$ python -q
>>> import numpy as np
>>> np.set_printoptions(precision=2, suppress=True, linewidth=140)
>>> data = np.load("x.npy")
>>> data
array([[-6., -9.,  6.,  0.,  8.,  5., -9.,  0.],
       [ 8., -3., -3.,  2.,  7., -7., -4.,  0.],
       [-3., -7.,  2.,  0.,  9.,  5.,  3.,  0.],
       [-6., -7., -9., -1.,  6., -6.,  4.,  0.],
       [-4.,  8.,  3.,  0., -7., -7.,  5.,  0.],
       [ 7.,  1., -5.,  2., -7.,  7.,  6.,  0.],
       [ 0.,  0.,  0., -6., -4., -6.,  9.,  0.],
       [ 0.,  0.,  0.,  0.,  0.,  0.,  0.,  3.]])
>>> (np.linalg.matrix_power((data != 0) + (data.T != 0) + np.eye(8), 8) > 0).astype(int)
array([[1, 1, 1, 1, 1, 1, 1, 0],
       [1, 1, 1, 1, 1, 1, 1, 0],
       [1, 1, 1, 1, 1, 1, 1, 0],
       [1, 1, 1, 1, 1, 1, 1, 0],
       [1, 1, 1, 1, 1, 1, 1, 0],
       [1, 1, 1, 1, 1, 1, 1, 0],
       [1, 1, 1, 1, 1, 1, 1, 0],
       [0, 0, 0, 0, 0, 0, 0, 1]])
>>> np.sort(np.linalg.eigvals(data).real)
array([-8.5 , -6.82, -6.82,  0.97,  0.97,  3.  ,  9.49, 11.73])
>>> data @ data
array([[ -51.,  108.,    2.,   46., -112.,   96.,   97.,    0.],
       [-152.,   -7.,   89.,    2.,   44.,  -40., -104.,    0.],
       [ -45.,  111.,    9.,  -22., -165.,   -2.,  163.,    0.],
       [ -53.,  187.,   24.,  -49., -200., -128.,   81.,    0.],
       [  58.,  -72.,  -28.,  -28.,  129.,  -91.,  -19.,    0.],
       [  46.,  -94.,  -45.,  -22.,    6.,   53.,  -13.,    0.],
       [  10.,    4.,   72.,  -60.,   -2.,  -32.,    1.,    0.],
       [   0.,    0.,    0.,    0.,    0.,    0.,    0.,    9.]])
>>> (data - data.T) / 2
array([[ 0. , -8.5,  4.5,  3. ,  6. , -1. , -4.5,  0. ],
       [ 8.5,  0. ,  2. ,  4.5, -0.5, -4. , -2. ,  0. ],
       [-4.5, -2. ,  0. ,  4.5,  3. ,  5. ,  1.5,  0. ],
       [-3. , -4.5, -4.5,  0. ,  3. , -4. ,  5. ,  0. ],
       [-6. ,  0.5, -3. , -3. ,  0. ,  0. ,  4.5,  0. ],
       [ 1. ,  4. , -5. ,  4. ,  0. ,  0. ,  6. ,  0. ],
       [ 4.5,  2. , -1.5, -5. , -4.5, -6. ,  0. ,  0. ],
       [ 0. ,  0. ,  0. ,  0. ,  0. ,  0. ,  0. ,  0. ]])
>>> np.linalg.matrix_power(data, 2)
array([[ -51.,  108.,    2.,   46., -112.,   96.,   97.,    0.],
       [-152.,   -7.,   89.,    2.,   44.,  -40., -104.,    0.],
       [ -45.,  111.,    9.,  -22., -165.,   -2.,  163.,    0.],
       [ -53.,  187.,   24.,  -49., -200., -128.,   81.,    0.],
       [  58.,  -72.,  -28.,  -28.,  129.,  -91.,  -19.,    0.],
       [  46.,  -94.,  -45.,  -22.,    6.,   53.,  -13.,    0.],
       [  10.,    4.,   72.,  -60.,   -2.,  -32.,    1.,    0.],
       [   0.,    0.,    0.,    0.,    0.,    0.,    0.,    9.]])
>>> np.allclose(data, data.T)
False
>>> np.round(np.abs(np.linalg.eigvals(data)).max(), 2)
np.float64(11.73)
>>> rng = np.random.default_rng(80937)
>>> idx = rng.permutation(8)
>>> idx
array([7, 1, 3, 2, 0, 4, 5, 6])
>>> M2 = data[idx][:, idx]
>>> np.diag(M2)
array([ 3., -3., -1.,  2., -6., -7.,  7.,  9.])
>>> np.trace(M2)
np.float64(4.0)
>>> np.sort(np.abs(np.linalg.eigvals(M2)))
array([ 3.  ,  8.5 ,  9.21,  9.21,  9.49, 10.85, 10.85, 11.73])
>>> M2
array([[ 3.,  0.,  0.,  0.,  0.,  0.,  0.,  0.],
       [ 0., -3.,  2., -3.,  8.,  7., -7., -4.],
       [ 0., -7., -1., -9., -6.,  6., -6.,  4.],
       [ 0., -7.,  0.,  2., -3.,  9.,  5.,  3.],
       [ 0., -9.,  0.,  6., -6.,  8.,  5., -9.],
       [ 0.,  8.,  0.,  3., -4., -7., -7.,  5.],
       [ 0.,  1.,  2., -5.,  7., -7.,  7.,  6.],
       [ 0.,  0., -6.,  0.,  0., -4., -6.,  9.]])
>>> np.allclose(M2, data)
False
